$ python3 -q
>>> import numpy as np
>>> np.set_printoptions(precision=3, suppress=True, linewidth=100, sign=" ")
>>> def tidy(a):
...     return np.round(a, 3) + 0
... 
>>> rng = np.random.default_rng(903728)
>>> J = np.triu(rng.random((5, 5)) < 0.5, 1).astype(int)
>>> J = J + J.T
>>> J
array([[ 0,  1,  1,  1,  0],
       [ 1,  0,  1,  0,  1],
       [ 1,  1,  0,  1,  1],
       [ 1,  0,  1,  0,  0],
       [ 0,  1,  1,  0,  0]])
>>> np.all(np.linalg.eigvalsh(J) > 0)
np.False_
>>> u, g = J[1], J[0]
>>> u @ g
np.int64(1)
>>> u @ u
np.int64(3)
>>> p = (u @ g) / (u @ u) * u
>>> np.outer(u, g)
array([[ 0,  1,  1,  1,  0],
       [ 0,  0,  0,  0,  0],
       [ 0,  1,  1,  1,  0],
       [ 0,  0,  0,  0,  0],
       [ 0,  1,  1,  1,  0]])
>>> tidy(p)
array([ 0.333,  0.   ,  0.333,  0.   ,  0.333])
>>> tidy(g - p)
array([-0.333,  1.   ,  0.667,  1.   , -0.333])
>>> tidy(np.linalg.norm(u + g) ** 2 + np.linalg.norm(u - g) ** 2)
np.float64(12.0)
>>> A2 = np.linalg.inv(J)
>>> A2
array([[-0.5, -0.5,  0.5,  1. ,  0. ],
       [-0.5, -0.5,  0.5,  0. ,  1. ],
       [ 0.5,  0.5, -0.5, -0. , -0. ],
       [ 1. , -0. , -0. , -0. , -1. ],
       [-0. ,  1. , -0. , -1. , -0. ]])
>>> tidy(np.linalg.det(J) * A2)
array([[ 1.,  1., -1., -2.,  0.],
       [ 1.,  1., -1.,  0., -2.],
       [-1., -1.,  1.,  0.,  0.],
       [-2.,  0.,  0.,  0.,  2.],
       [ 0., -2.,  0.,  2.,  0.]])
>>> tidy(np.linalg.cond(J))
np.float64(6.346)
>>> z = rng.permutation(5)
>>> A2 = J[:, z] * rng.choice([-1, 1], 5)
>>> A2
array([[ 0,  1, -1,  1,  0],
       [ 1,  0, -1,  0, -1],
       [ 1,  1,  0,  1, -1],
       [ 0,  0, -1,  0, -1],
       [ 0,  0, -1,  1,  0]])
>>> Uu, _, Vh = np.linalg.svd(J.T @ A2)
>>> tidy(Uu @ Vh)
array([[ 0.,  0.,  0.,  0., -1.],
       [ 0.,  0.,  0.,  1.,  0.],
       [ 0.,  0., -1.,  0.,  0.],
       [ 0.,  1.,  0.,  0.,  0.],
       [ 1.,  0.,  0.,  0.,  0.]])
>>> O = A2.astype(float).copy()
>>> for j in range(5):
...     O[:, j] -= O[:, :j] @ (O[:, :j].T @ O[:, j])
...     O[:, j] /= np.linalg.norm(O[:, j])
... 
>>> tidy(O.T @ O)
array([[ 1.,  0.,  0.,  0.,  0.],
       [ 0.,  1.,  0.,  0.,  0.],
       [ 0.,  0.,  1.,  0.,  0.],
       [ 0.,  0.,  0.,  1.,  0.],
       [ 0.,  0.,  0.,  0.,  1.]])
>>> tidy(O)
array([[ 0.   ,  0.816, -0.365, -0.239,  0.378],
       [ 0.707, -0.408, -0.365, -0.239,  0.378],
       [ 0.707,  0.408,  0.365,  0.239, -0.378],
       [ 0.   ,  0.   , -0.548, -0.359, -0.756],
       [ 0.   ,  0.   , -0.548,  0.837,  0.   ]])
>>> tidy(O.T @ A2)
array([[ 1.414,  0.707, -0.707,  0.707, -1.414],
       [ 0.   ,  1.225, -0.408,  1.225,  0.   ],
       [ 0.   ,  0.   ,  1.826, -0.548,  0.548],
       [ 0.   ,  0.   ,  0.   ,  0.837,  0.359],
       [ 0.   ,  0.   ,  0.   ,  0.   ,  0.756]])
>>> A2 = np.array([[0.1, 0.6],
...     [-2.3, -2.5],
...     [-0.3, 0.6],
...     [-0.2, 0.7],
...     [-1.1, 1.0],
...     [0.1, -1.5],
...     [0.1, 0.4],
...     [-2.1, 0.9],
...     [0.0, -0.5],
...     [0.4, 2.0],
...     [-0.4, 1.5],
...     [0.2, 1.0],
...     [0.7, -0.8],
...     [-1.1, -0.3],
...     [-1.0, 1.1],
...     [1.1, -0.8]])
>>> C = np.array([[0.4, 1.6, 1.2, 0.9, 0.0, -0.5, 1.5, -2.0, -0.3, 0.4, 0.7, -0.5],
...     [0.3, 0.9, -0.1, -1.1, 0.1, 0.9, 1.4, -1.8, -0.6, -0.4, -0.6, -1.7]])
>>> arr = A2 @ C
>>> tidy(arr)
array([[ 0.22,  0.7 ,  0.06, -0.57,  0.06,  0.49,  0.99, -1.28, -0.39, -0.2 , -0.29, -1.07],
       [-1.67, -5.93, -2.51,  0.68, -0.25, -1.1 , -6.95,  9.1 ,  2.19,  0.08, -0.11,  5.4 ],
       [ 0.06,  0.06, -0.42, -0.93,  0.06,  0.69,  0.39, -0.48, -0.27, -0.36, -0.57, -0.87],
       [ 0.13,  0.31, -0.31, -0.95,  0.07,  0.73,  0.68, -0.86, -0.36, -0.36, -0.56, -1.09],
       [-0.14, -0.86, -1.42, -2.09,  0.1 ,  1.45, -0.25,  0.4 , -0.27, -0.84, -1.37, -1.15],
       [-0.41, -1.19,  0.27,  1.74, -0.15, -1.4 , -1.95,  2.5 ,  0.87,  0.64,  0.97,  2.5 ],
       [ 0.16,  0.52,  0.08, -0.35,  0.04,  0.31,  0.71, -0.92, -0.27, -0.12, -0.17, -0.73],
       [-0.57, -2.55, -2.61, -2.88,  0.09,  1.86, -1.89,  2.58,  0.09, -1.2 , -2.01, -0.48],
       [-0.15, -0.45,  0.05,  0.55, -0.05, -0.45, -0.7 ,  0.9 ,  0.3 ,  0.2 ,  0.3 ,  0.85],
       [ 0.76,  2.44,  0.28, -1.84,  0.2 ,  1.6 ,  3.4 , -4.4 , -1.32, -0.64, -0.92, -3.6 ],
       [ 0.29,  0.71, -0.63, -2.01,  0.15,  1.55,  1.5 , -1.9 , -0.78, -0.76, -1.18, -2.35],
       [ 0.38,  1.22,  0.14, -0.92,  0.1 ,  0.8 ,  1.7 , -2.2 , -0.66, -0.32, -0.46, -1.8 ],
       [ 0.04,  0.4 ,  0.92,  1.51, -0.08, -1.07, -0.07,  0.04,  0.27,  0.6 ,  0.97,  1.01],
       [-0.53, -2.03, -1.29, -0.66, -0.03,  0.28, -2.07,  2.74,  0.51, -0.32, -0.59,  1.06],
       [-0.07, -0.61, -1.31, -2.11,  0.11,  1.49,  0.04,  0.02, -0.36, -0.84, -1.36, -1.37],
       [ 0.2 ,  1.04,  1.4 ,  1.87, -0.08, -1.27,  0.53, -0.76,  0.15,  0.76,  1.25,  0.81]])
>>> tidy(np.linalg.norm(arr) ** 2 / np.linalg.norm(arr, 2) ** 2)
np.float64(1.296)
>>> tidy(np.linalg.norm(arr, 1)), tidy(np.linalg.norm(arr, np.inf))
(np.float64(31.08), np.float64(35.97))
>>> tidy(arr[8] @ arr[12])
np.float64(2.612)
>>> tidy(np.linalg.norm(arr[8], 1)), tidy(np.linalg.norm(arr[8], np.inf))
(np.float64(4.95), np.float64(0.9))
>>> np.linalg.norm(arr, axis=1).argmax()
np.int64(1)
>>> def softmax(z):
...     e = np.exp(z - z.max(axis=-1, keepdims=True))
...     return e / e.sum(axis=-1, keepdims=True)
... 
>>> tidy(softmax(arr[10]))
array([ 0.084,  0.128,  0.034,  0.008,  0.073,  0.297,  0.282,  0.009,  0.029,  0.029,  0.019,
        0.006])
>>> att = arr @ arr.T / np.sqrt(12)
>>> tidy(softmax(att)[10] @ arr)
array([ 0.732,  2.338,  0.233, -1.836,  0.196,  1.587,  3.283, -4.246, -1.284, -0.642, -0.926,
       -3.514])
>>> np.argsort(-np.linalg.norm(arr, axis=0).round(6), kind="stable")[:3]
array([  7,   6,  11])
>>> tidy(np.linalg.norm(arr, 2) / np.linalg.norm(arr))
np.float64(0.878)
>>> Uu, sig, Vh = np.linalg.svd(arr)
>>> tidy(sig)
array([ 18.787,  10.221,   0.   ,   0.   ,   0.   ,   0.   ,   0.   ,   0.   ,   0.   ,   0.   ,
         0.   ,   0.   ])
>>> np.argmax(sig[:-1] / (sig[1:] + 1e-6)) + 1
np.int64(2)
>>> A2 = Uu[:, :2] @ np.diag(sig[:2]) @ Vh[:2]
>>> tidy(np.linalg.norm(arr - A2) / np.linalg.norm(arr))
np.float64(0.0)
>>> tidy(np.abs(arr - A2).max())
np.float64(0.0)
>>> tidy(np.linalg.norm(arr - A2, 2)), tidy(sig[2])
(np.float64(0.0), np.float64(0.0))
>>> np.linalg.matrix_rank(arr, rtol=0.05)
np.int64(2)
>>> W1 = np.array([[-2, -2, -3],
...     [0, -3, 3],
...     [-3, -2, 1],
...     [0, -2, -2],
...     [-3, -3, -1],
...     [-3, 1, 3],
...     [3, 1, 2],
...     [3, -2, 2],
...     [-1, 1, 3],
...     [2, -2, 1],
...     [0, -1, -1],
...     [1, -1, 2]])
>>> b = np.array([3, 3, 2])
>>> act = np.maximum(arr @ W1 + b, 0)
>>> (act > 0).astype(int)
array([[ 0,  1,  1],
       [ 1,  0,  1],
       [ 1,  1,  1],
       [ 0,  1,  1],
       [ 1,  1,  1],
       [ 1,  0,  1],
       [ 1,  1,  1],
       [ 1,  1,  1],
       [ 1,  0,  1],
       [ 0,  1,  1],
       [ 0,  1,  1],
       [ 0,  1,  1],
       [ 1,  0,  1],
       [ 1,  1,  1],
       [ 0,  1,  1],
       [ 1,  0,  0]])
>>> np.linalg.matrix_rank(act)
np.int64(3)
>>> C = np.array([[-1, -1], [1, -2], [-2, -1]])
>>> W1 @ C
array([[ 6,  9],
       [-9,  3],
       [-1,  6],
       [ 2,  6],
       [ 2, 10],
       [-2, -2],
       [-6, -7],
       [-9, -1],
       [-4, -4],
       [-6,  1],
       [ 1,  3],
       [-6, -1]])
